$ python3 -q
>>> import numpy as np
>>> import numpy.linalg as la
>>> np.set_printoptions(precision=3, suppress=True, linewidth=120, floatmode="fixed")
>>> def tidy(a):
...     return np.round(a, 3) + 0
... 
>>> A = np.loadtxt("test0.csv", delimiter=",")
>>> A
array([[ 0.000,  0.000, 20.000],
       [ 0.000,  0.000, 21.000],
       [ 0.000,  3.000, 13.000],
       [ 5.000,  9.000,  4.000],
       [ 0.000, 15.000,  0.000],
       [ 0.000,  0.000, 21.000],
       [ 0.000,  0.000, 24.000],
       [ 0.000,  9.000,  6.000],
       [ 0.000, 15.000,  0.000],
       [ 0.000,  3.000, 15.000],
       [ 5.000, 15.000,  0.000],
       [ 0.000,  3.000, 14.000],
       [ 0.000,  9.000,  8.000],
       [ 0.000, 15.000,  0.000],
       [ 0.000,  0.000, 24.000],
       [ 0.000,  9.000,  8.000],
       [ 0.000,  0.000, 20.000],
       [ 1.000, 21.000,  0.000],
       [ 0.000,  0.000, 23.000],
       [ 5.000, 21.000,  0.000],
       [ 0.000, 21.000,  0.000],
       [ 5.000, 15.000,  0.000],
       [ 0.000,  0.000, 22.000],
       [ 0.000,  0.000, 24.000],
       [ 5.000,  9.000,  4.000],
       [ 0.000, 15.000,  0.000]])
>>> O, R = la.qr(A)
>>> tidy(np.trace(O @ O.T))
np.float64(3.0)
>>> np.allclose(R.T @ R, A.T @ A)
True
>>> tidy(O @ R)
array([[ 0.000,  0.000, 20.000],
       [ 0.000,  0.000, 21.000],
       [ 0.000,  3.000, 13.000],
       [ 5.000,  9.000,  4.000],
       [ 0.000, 15.000,  0.000],
       [ 0.000,  0.000, 21.000],
       [ 0.000,  0.000, 24.000],
       [ 0.000,  9.000,  6.000],
       [ 0.000, 15.000,  0.000],
       [ 0.000,  3.000, 15.000],
       [ 5.000, 15.000,  0.000],
       [ 0.000,  3.000, 14.000],
       [ 0.000,  9.000,  8.000],
       [ 0.000, 15.000,  0.000],
       [ 0.000,  0.000, 24.000],
       [ 0.000,  9.000,  8.000],
       [ 0.000,  0.000, 20.000],
       [ 1.000, 21.000,  0.000],
       [ 0.000,  0.000, 23.000],
       [ 5.000, 21.000,  0.000],
       [ 0.000, 21.000,  0.000],
       [ 5.000, 15.000,  0.000],
       [ 0.000,  0.000, 22.000],
       [ 0.000,  0.000, 24.000],
       [ 5.000,  9.000,  4.000],
       [ 0.000, 15.000,  0.000]])
>>> tidy(O.T @ O)
array([[1.000, 0.000, 0.000],
       [0.000, 1.000, 0.000],
       [0.000, 0.000, 1.000]])
>>> tidy(abs(R[0, 0])), tidy(la.norm(A[:, 0]))
(np.float64(11.225), np.float64(11.225))
>>> O.shape, R.shape
((26, 3), (3, 3))
>>> tidy(R)
array([[-11.225, -32.606,  -3.563],
       [  0.000, -45.187,  -6.192],
       [  0.000,   0.000, -71.819]])
>>> data = np.loadtxt("block9.csv", delimiter=",")
>>> data
array([[ 3.000,  3.000,  0.000],
       [ 0.000, -1.000, -5.000],
       [ 0.000, -2.000,  2.000]])
>>> out = data / np.sqrt((data ** 2).mean(axis=1, keepdims=True))
>>> la.matrix_rank(out) == la.matrix_rank(data)
np.True_
>>> tidy(out[0])
array([1.225, 1.225, 0.000])
>>> data - data.mean(axis=1, keepdims=True)
array([[ 1.000,  1.000, -2.000],
       [ 2.000,  1.000, -3.000],
       [ 0.000, -2.000,  2.000]])
>>> O, R = la.qr(data)
>>> tidy(R)
array([[3.000, 3.000, 0.000],
       [0.000, 2.236, 0.447],
       [0.000, 0.000, 5.367]])
>>> abs(R[0, 0]), tidy(la.norm(data[:, 0]))
(np.float64(3.0), np.float64(3.0))
>>> tidy(O @ R)
array([[ 3.000,  3.000,  0.000],
       [ 0.000, -1.000, -5.000],
       [ 0.000, -2.000,  2.000]])
>>> ev, vecs = la.eig(data)
>>> ev
array([ 3.000, -3.000,  4.000])
>>> M = np.tril(np.array([[9, 3, 8, 4], [1, 1, 2, 5], [2, 8, 8, 8], [7, 8, 1, 2]]), -1) + np.eye(4, dtype=int)
>>> M
array([[1, 0, 0, 0],
       [1, 1, 0, 0],
       [2, 8, 1, 0],
       [7, 8, 1, 1]])
>>> la.matrix_rank(M - M[0, 0] * np.eye(4))
np.int64(3)
>>> la.matrix_power(M - np.diag(np.diag(M)), 4)
array([[0, 0, 0, 0],
       [0, 0, 0, 0],
       [0, 0, 0, 0],
       [0, 0, 0, 0]])
>>> np.prod(np.diag(M)), tidy(la.det(M))
(np.int64(1), np.float64(1.0))
>>> rng = np.random.default_rng(7)
>>> idx = rng.permutation(4)
>>> out = M[:, idx] * rng.choice([-1, 1], 4)
>>> out
array([[1, 0, 0, 0],
       [1, 0, 1, 0],
       [2, 1, 8, 0],
       [7, 1, 8, 1]])
>>> Uu, _, vt = la.svd(M.T @ out)
>>> idx
array([0, 2, 1, 3])
>>> ev, vecs = la.eig(out)
>>> tidy(ev)
array([ 1.000, -0.123,  8.123,  1.000])
>>> tidy(np.sort(la.eigvals(out.T)))
array([-0.123,  1.000,  1.000,  8.123])
>>> arr, _ = la.qr(np.array([[0.6, 0.5, -0.8, -1.2],
...     [0.0, 0.5, 0.3, 1.2],
...     [1.1, -0.3, 1.3, 0.5],
...     [0.5, -0.3, 0.8, -1.1]]))
>>> tidy(arr)
array([[-0.445, -0.687,  0.557,  0.140],
       [ 0.000, -0.614, -0.783,  0.098],
       [-0.815,  0.235, -0.243, -0.470],
       [-0.371,  0.308, -0.133,  0.866]])
>>> basis = A[[6, 2]].astype(float)
>>> for _ in range(5):
...     idx = la.norm(A[:, None] - basis, axis=-1).argmin(axis=1)
...     basis = np.array([A[idx == j].mean(axis=0) for j in range(2)])
... 
>>> idx
array([0, 0, 0, 1, 1, 0, 0, 1, 1, 0, 1, 0, 1, 1, 0, 1, 0, 1, 0, 1, 1, 1, 0, 0, 1, 1])
>>> tidy(basis)
array([[ 0.000,  0.750, 20.083],
       [ 1.857, 14.143,  2.143]])
>>> np.bincount(idx)
array([12, 14])
>>> np.abs(basis[1] - basis[0]).argmax()
np.int64(2)
>>> r0 = np.array([-2, -3, 1, -1])
>>> out = arr + np.outer(r0, np.eye(4)[2])
>>> la.matrix_rank(out - arr)
np.int64(1)
>>> tidy(la.det(out) / la.det(arr)), tidy(1 + la.solve(arr, r0)[2])
(np.float64(2.124), np.float64(2.124))
>>> r0 = np.array([3, 2, 2])
>>> tidy(np.polyval(r0, arr[1]))
array([2.000, 1.904, 2.273, 2.225])
>>> tidy(np.cross(arr[1, :3], arr[3, :3]))
array([ 0.323,  0.290, -0.228])
>>> tidy(np.convolve(arr[1], r0))
array([ 0.000, -1.843, -3.577, -2.500, -1.369,  0.197])
>>> tidy(la.det(arr[::-1]))
np.float64(-1.0)
>>> tidy(la.eigvals(arr).sum().real)
np.float64(-0.436)
>>> tidy(np.einsum("ii->", arr))
np.float64(-0.436)
>>> tidy(np.poly(arr))
array([ 1.000,  0.436,  0.000, -0.436, -1.000])
>>> O = arr.astype(float).copy()
>>> for j in range(4):
...     O[:, j] -= O[:, :j] @ (O[:, :j].T @ O[:, j])
...     O[:, j] /= la.norm(O[:, j])
... 
>>> tidy(O.T @ O)
array([[1.000, 0.000, 0.000, 0.000],
       [0.000, 1.000, 0.000, 0.000],
       [0.000, 0.000, 1.000, 0.000],
       [0.000, 0.000, 0.000, 1.000]])
>>> tidy(O.T @ arr)
array([[1.000, 0.000, 0.000, 0.000],
       [0.000, 1.000, 0.000, 0.000],
       [0.000, 0.000, 1.000, 0.000],
       [0.000, 0.000, 0.000, 1.000]])
>>> m1 = np.load("m.npy")
>>> m1
array([[1.000, 0.000],
       [0.000, 0.000]])
>>> x = np.array([-3, -1])
>>> (x - m1 @ x) @ (m1 @ x)
np.float64(0.0)
>>> tidy(la.eigvalsh(2 * m1 - np.eye(2)))
array([-1.000,  1.000])
>>> np.trace(m1)
np.float64(1.0)
>>> ev, vecs = la.eigh(m1)
>>> x = np.array([3, 3])
>>> vecs * np.abs(ev) @ vecs.T
array([[1.000, 0.000],
       [0.000, 0.000]])
>>> x @ m1 @ x
np.float64(9.0)
>>> np.abs(m1).sum(axis=1).max(), np.abs(ev).max()
(np.float64(1.0), np.float64(1.0))
>>> vecs * np.maximum(ev, 0) @ vecs.T
array([[1.000, 0.000],
       [0.000, 0.000]])
>>> (np.sign(vecs[:, -1].round(6)) == np.sign(vecs[0, -1].round(6))).astype(int)
array([1, 0])
>>> tidy(la.eigvals(m1).sum().real)
np.float64(1.0)
>>> np.einsum("ii->", m1)
np.float64(1.0)
>>> tidy(la.eigvals(m1))
array([1.000, 0.000])
>>> tidy(la.det(m1[::-1]))
np.float64(0.0)
>>> tidy(la.det(2 * m1)), tidy(la.det(m1))
(np.float64(0.0), np.float64(0.0))
>>> np.einsum("ij,ji->", m1, m1)
np.float64(1.0)
>>> O, R = la.qr(arr)
>>> O.shape, R.shape
((4, 4), (4, 4))
>>> tidy(np.trace(O @ O.T))
np.float64(4.0)
>>> np.prod(np.diag(m1)), tidy(la.det(m1))
(np.float64(0.0), np.float64(0.0))
>>> try:
...     la.inv(m1)
... except la.LinAlgError as e:
...     print(e)
... 
Singular matrix
>>> tidy(la.matrix_power(m1 - np.diag(np.diag(m1)), 2))
array([[0.000, 0.000],
       [0.000, 0.000]])
>>> la.matrix_rank(m1 - m1[0, 0] * np.eye(2))
np.int64(1)
>>> tidy(np.sort(la.eigvals(m1)))
array([0.000, 1.000])
>>> m1 @ m1
array([[1.000, 0.000],
       [0.000, 0.000]])
>>> J = np.loadtxt("data.csv", delimiter=",")
>>> J
array([[1.000, 0.200],
       [0.200, 1.000]])
>>> def softmax(z):
...     e = np.exp(z - z.max(axis=-1, keepdims=True))
...     return e / e.sum(axis=-1, keepdims=True)
... 
>>> softmax(J).sum(axis=1)
array([1.000, 1.000])
>>> att = J @ J.T / np.sqrt(2)
>>> tidy(softmax(att)[0] @ J)
array([0.689, 0.511])
>>> tidy(softmax(att + np.triu(np.full(att.shape, -np.inf), 1)))
array([[1.000, 0.000],
       [0.389, 0.611]])
